$ ipython --no-banner

In [1]: import numpy as np

In [2]: from numpy import linalg as LA

In [3]: np.set_printoptions(precision=4, suppress=True, linewidth=140, legacy="1.25")

In [4]: data = np.load("mat.npy")

In [5]: data
Out[5]: 
array([[ -3,  -3,  -3,  -3,  -3],
       [ -3,  -6,  -6,  -6,  -6],
       [ -3,  -6,  -9,  -9,  -9],
       [ -3,  -6,  -9, -12, -12],
       [ -3,  -6,  -9, -12, -15]])

In [6]: vals, V = LA.eigh(data)

In [7]: np.round(V.T @ V, 4) + 0
Out[7]: 
array([[1., 0., 0., 0., 0.],
       [0., 1., 0., 0., 0.],
       [0., 0., 1., 0., 0.],
       [0., 0., 0., 1., 0.],
       [0., 0., 0., 0., 1.]])

In [8]: np.unique(vals.round(6) + 0, return_counts=True)[1]
Out[8]: array([1, 1, 1, 1, 1])

In [9]: V @ np.diag(vals) @ V.T
Out[9]: 
array([[ -3.,  -3.,  -3.,  -3.,  -3.],
       [ -3.,  -6.,  -6.,  -6.,  -6.],
       [ -3.,  -6.,  -9.,  -9.,  -9.],
       [ -3.,  -6.,  -9., -12., -12.],
       [ -3.,  -6.,  -9., -12., -15.]])

In [10]: np.round(V.T @ data @ V, 4) + 0
Out[10]: 
array([[-37.0306,   0.    ,   0.    ,   0.    ,   0.    ],
       [  0.    ,  -4.3461,   0.    ,   0.    ,   0.    ],
       [  0.    ,   0.    ,  -1.7489,   0.    ,   0.    ],
       [  0.    ,   0.    ,   0.    ,  -1.0598,   0.    ],
       [  0.    ,   0.    ,   0.    ,   0.    ,  -0.8147]])

In [11]: vals
Out[11]: array([-37.0306,  -4.3461,  -1.7489,  -1.0598,  -0.8147])

In [12]: rng = np.random.default_rng(20205)

In [13]: z = rng.permutation(5)

In [14]: z
Out[14]: array([2, 0, 3, 1, 4])

In [15]: M2 = data[z][:, z]

In [16]: np.sort(np.abs(LA.eigvals(M2)))
Out[16]: array([ 0.8147,  1.0598,  1.7489,  4.3461, 37.0306])

In [17]: np.round(LA.det(M2), 4), round(LA.det(data[z]), 4)
Out[17]: (-243.0, 243.0)

In [18]: np.diag(M2)
Out[18]: array([ -9,  -3, -12,  -6, -15])

In [19]: M2
Out[19]: 
array([[ -9,  -3,  -9,  -6,  -9],
       [ -3,  -3,  -3,  -3,  -3],
       [ -9,  -3, -12,  -6, -12],
       [ -6,  -3,  -6,  -6,  -6],
       [ -9,  -3, -12,  -6, -15]])

In [20]: np.trace(M2)
Out[20]: -45

In [21]: round(LA.norm(M2), 4)
Out[21]: 37.3497

In [22]: M2.shape
Out[22]: (5, 5)

In [23]: LA.matrix_rank(M2)
Out[23]: 5

In [24]: np.unravel_index(np.abs(M2).argmax(), M2.shape)
Out[24]: (4, 4)

In [25]: np.poly(data)
Out[25]: array([  1.,  45., 315., 756., 729., 243.])

In [26]: round(float(LA.eigvals(data).sum().real), 4)
Out[26]: -45.0

In [27]: np.einsum("ii->", data)
Out[27]: -45

In [28]: np.einsum("ij,ji->", data, data)
Out[28]: 1395

In [29]: np.round(LA.det(2 * data), 4), round(float(LA.det(data)), 4)
Out[29]: (-7776.0, -243.0)

In [30]: X = np.load("out10.npy")

In [31]: X
Out[31]: 
array([[5, 0, 0, 0, 7, 9],
       [1, 0, 4, 5, 6, 3],
       [0, 0, 0, 0, 1, 0],
       [0, 3, 7, 3, 5, 3],
       [0, 4, 0, 2, 0, 2],
       [0, 1, 0, 0, 0, 0],
       [7, 9, 0, 0, 0, 0],
       [0, 2, 4, 6, 0, 0],
       [0, 0, 0, 0, 4, 3],
       [0, 0, 0, 0, 0, 0],
       [3, 0, 9, 7, 0, 0],
       [0, 0, 0, 0, 8, 0],
       [0, 0, 0, 0, 0, 0]])

In [32]: # rows 9 and 12 are equal

In [33]: C2 = np.cov(X, rowvar=False)

In [34]: LA.eigvalsh(C2)[::-1]
Out[34]: array([15.8587, 14.3272,  9.5171,  3.0897,  1.7371,  0.9574])

In [35]: np.median(X, axis=0)
Out[35]: array([0., 0., 0., 0., 0., 0.])

In [36]: X.std(axis=0)
Out[36]: array([2.2241, 2.5303, 3.0089, 2.5162, 3.001 , 2.4997])

In [37]: P = X @ LA.solve(X.T @ X, X.T)

In [38]: np.allclose(P @ P, P)
Out[38]: True

In [39]: LA.matrix_rank(np.eye(13) - P)
Out[39]: 7

In [40]: np.round(LA.eigvalsh(P), 4) + 0
Out[40]: array([0., 0., 0., 0., 0., 0., 0., 1., 1., 1., 1., 1., 1.])

In [41]: Xs = X - X.mean(axis=0)

In [42]: V = LA.svd(Xs)[2][:3]

In [43]: M2 = Xs - Xs @ V.T @ V

In [44]: np.diag(V.T @ V)
Out[44]: array([0.4547, 0.5582, 0.6048, 0.3972, 0.5915, 0.3937])

In [45]: np.round(np.cov(Xs @ V.T, rowvar=False), 4) + 0
Out[45]: 
array([[15.8587,  0.    ,  0.    ],
       [ 0.    , 14.3272,  0.    ],
       [ 0.    ,  0.    ,  9.5171]])

In [46]: round(LA.norm(M2) / LA.norm(Xs), 4)
Out[46]: 0.3566

In [47]: m1 = np.load("case3.npy")

In [48]: m1
Out[48]: 
array([[ 2.1141, -0.8603,  0.361 , -0.4179, -0.3021],
       [-0.8603,  2.0362,  0.512 , -0.6197, -0.0274],
       [ 0.361 ,  0.512 ,  1.885 ,  1.0489,  0.3009],
       [-0.4179, -0.6197,  1.0489,  1.9607, -0.1078],
       [-0.3021, -0.0274,  0.3009, -0.1078,  2.004 ]])

In [49]: np.kron(np.eye(2, dtype=int), m1)
Out[49]: 
array([[ 2.1141, -0.8603,  0.361 , -0.4179, -0.3021,  0.    , -0.    ,  0.    , -0.    , -0.    ],
       [-0.8603,  2.0362,  0.512 , -0.6197, -0.0274, -0.    ,  0.    ,  0.    , -0.    , -0.    ],
       [ 0.361 ,  0.512 ,  1.885 ,  1.0489,  0.3009,  0.    ,  0.    ,  0.    ,  0.    ,  0.    ],
       [-0.4179, -0.6197,  1.0489,  1.9607, -0.1078, -0.    , -0.    ,  0.    ,  0.    , -0.    ],
       [-0.3021, -0.0274,  0.3009, -0.1078,  2.004 , -0.    , -0.    ,  0.    , -0.    ,  0.    ],
       [ 0.    , -0.    ,  0.    , -0.    , -0.    ,  2.1141, -0.8603,  0.361 , -0.4179, -0.3021],
       [-0.    ,  0.    ,  0.    , -0.    , -0.    , -0.8603,  2.0362,  0.512 , -0.6197, -0.0274],
       [ 0.    ,  0.    ,  0.    ,  0.    ,  0.    ,  0.361 ,  0.512 ,  1.885 ,  1.0489,  0.3009],
       [-0.    , -0.    ,  0.    ,  0.    , -0.    , -0.4179, -0.6197,  1.0489,  1.9607, -0.1078],
       [-0.    , -0.    ,  0.    , -0.    ,  0.    , -0.3021, -0.0274,  0.3009, -0.1078,  2.004 ]])

In [50]: round(float(LA.det(m1.T)), 4)
Out[50]: -0.0

In [51]: round(float(LA.det(2 * m1)), 4), round(LA.det(m1), 4)
Out[51]: (-0.0, -0.0)

In [52]: np.poly(m1)
Out[52]: array([  1., -10.,  37., -60.,  36.,   0.])

In [53]: round(float(np.einsum("ij,ji->", m1, m1)), 4)
Out[53]: 26.0

In [54]: np.round(LA.det(m1[::-1]), 4)
Out[54]: -0.0

In [55]: LA.eigvals(m1)
Out[55]: array([0., 3., 3., 2., 2.])

In [56]: vals, V = LA.eigh(m1)

In [57]: round(float(vals.sum()), 4), round(float(np.trace(m1)), 4)
Out[57]: (10.0, 10.0)

In [58]: LA.eigvalsh(m1 + 4 * np.eye(5))
Out[58]: array([4., 6., 6., 7., 7.])

In [59]: (vals > 1e-8).sum(), (vals < -1e-8).sum()
Out[59]: (4, 0)

In [60]: np.allclose(m1 @ m1.T, m1.T @ m1)
Out[60]: True

In [61]: np.allclose(m1, m1.T)
Out[61]: True

In [62]: (m1 + m1.T) / 2
Out[62]: 
array([[ 2.1141, -0.8603,  0.361 , -0.4179, -0.3021],
       [-0.8603,  2.0362,  0.512 , -0.6197, -0.0274],
       [ 0.361 ,  0.512 ,  1.885 ,  1.0489,  0.3009],
       [-0.4179, -0.6197,  1.0489,  1.9607, -0.1078],
       [-0.3021, -0.0274,  0.3009, -0.1078,  2.004 ]])

In [63]: round(np.abs(LA.eigvals(m1)).max(), 4)
Out[63]: 3.0

In [64]: Uu, sigma, vt = LA.svd(m1)

In [65]: np.argmax(sigma[:-1] / (sigma[1:] + 1e-6)) + 1
Out[65]: 4

In [66]: M2 = Uu[:, :4] @ np.diag(sigma[:4]) @ vt[:4]

In [67]: round(float(np.abs(m1 - M2).max()), 4)
Out[67]: 0.0

In [68]: LA.matrix_rank(m1, rtol=0.05)
Out[68]: 4

In [69]: round(LA.norm(m1 - M2, 2), 4), np.round(sigma[4], 4)
Out[69]: (0.0, 0.0)

In [70]: LA.matrix_rank(M2)
Out[70]: 4

In [71]: round(LA.norm(m1 - M2) / LA.norm(m1), 4)
Out[71]: 0.0

In [72]: feats = np.array([[3, 3, 3, 3], [-2, -2, -2, -2], [3, 3, 3, 3], [-2, -2, -2, -2]])

In [73]: # rows and columns are dependent

In [74]: [round(float(x), 4) for x in LA.svd(feats, compute_uv=False)[:3]]
Out[74]: [10.198, 0.0, 0.0]

In [75]: LA.matrix_rank(feats, rtol=0.1)
Out[75]: 1

In [76]: np.argsort(-LA.norm(feats, axis=0).round(6), kind="stable")[:3]
Out[76]: array([0, 1, 2])

In [77]: np.abs(np.diag(LA.qr(feats)[1])) > 1e-9
Out[77]: array([ True, False, False, False])

In [78]: arr = np.load("block7.npy")

In [79]: arr
Out[79]: 
array([[ 0.0237,  0.0426, -0.0047,  0.0237, -0.052 , -0.052 ,  0.071 , -0.0804, -0.0615],
       [ 0.0426,  0.0766, -0.0085,  0.0426, -0.0937, -0.0937,  0.1277, -0.1447, -0.1107],
       [-0.0047, -0.0085,  0.0009, -0.0047,  0.0104,  0.0104, -0.0142,  0.0161,  0.0123],
       [ 0.0237,  0.0426, -0.0047,  0.0237, -0.052 , -0.052 ,  0.071 , -0.0804, -0.0615],
       [-0.052 , -0.0937,  0.0104, -0.052 ,  0.1145,  0.1145, -0.1561,  0.1769,  0.1353],
       [-0.052 , -0.0937,  0.0104, -0.052 ,  0.1145,  0.1145, -0.1561,  0.1769,  0.1353],
       [ 0.071 ,  0.1277, -0.0142,  0.071 , -0.1561, -0.1561,  0.2129, -0.2412, -0.1845],
       [-0.0804, -0.1447,  0.0161, -0.0804,  0.1769,  0.1769, -0.2412,  0.2734,  0.2091],
       [-0.0615, -0.1107,  0.0123, -0.0615,  0.1353,  0.1353, -0.1845,  0.2091,  0.1599]])

In [80]: Uu, sigma, vt = LA.svd(arr)

In [81]: V = vt[:(sigma > 1e-8).sum()]

In [82]: x = arr[3] + 2 * arr[6] + rng.integers(2) * np.eye(9)[3]

In [83]: x
Out[83]: array([ 0.1656,  0.298 , -0.0331,  1.1656, -0.3642, -0.3642,  0.4967, -0.5629, -0.4305])

In [84]: LA.matrix_rank(np.vstack([arr, x]))
Out[84]: 2

In [85]: np.round(LA.norm(x - V.T @ V @ x), 4)
Out[85]: 0.9881

In [86]: round(LA.norm(arr, 2) / LA.norm(arr), 4)
Out[86]: 1.0

In [87]: vals, V = LA.eigh(arr)

In [88]: (vals > 1e-8).sum(), (vals < -1e-8).sum()
Out[88]: (1, 0)

In [89]: round(float(vals.sum()), 4), np.trace(arr)
Out[89]: (1.0, 1.0)

In [90]: np.round(LA.svd(arr, compute_uv=False), 4) + 0
Out[90]: array([1., 0., 0., 0., 0., 0., 0., 0., 0.])

In [91]: LA.eigvalsh(arr + -2 * np.eye(9))
Out[91]: array([-2., -2., -2., -2., -2., -2., -2., -2., -1.])

In [92]: vals, V = LA.eigh(arr)

In [93]: x = np.array([2, 2, 3, 0, 2, 0, 1, 0, 1])

In [94]: np.round(LA.eigvalsh(arr[1:, 1:]), 4) + 0
Out[94]: array([0.    , 0.    , 0.    , 0.    , 0.    , 0.    , 0.    , 0.9763])

In [95]: round(np.abs(arr).sum(axis=1).max(), 4), np.round(np.abs(vals).max(), 4)
Out[95]: (1.3992, 1.0)

In [96]: (np.sign(V[:, -1].round(6)) == np.sign(V[0, -1].round(6))).astype(int)
Out[96]: array([1, 1, 0, 1, 0, 0, 1, 0, 0])

In [97]: np.round(x @ arr @ x / (x @ x), 4), round(float(vals[0]), 4), np.round(vals[-1], 4)
Out[97]: (0.001, -0.0, 1.0)

In [98]: round(float(x @ arr @ x), 4)
Out[98]: 0.0237

In [99]: M2 = np.array([[3, 2, 2],
    ...:     [3, 2, 2],
    ...:     [0, 3, 2],
    ...:     [3, 1, 0],
    ...:     [3, 3, 2],
    ...:     [1, 0, 2],
    ...:     [0, 2, 0],
    ...:     [1, 2, 1],
    ...:     [1, 0, 1]])

In [100]: LA.matrix_rank(arr @ M2)
Out[100]: 1

In [101]: LA.matrix_rank(np.vstack([arr, M2.T]))
Out[101]: 4
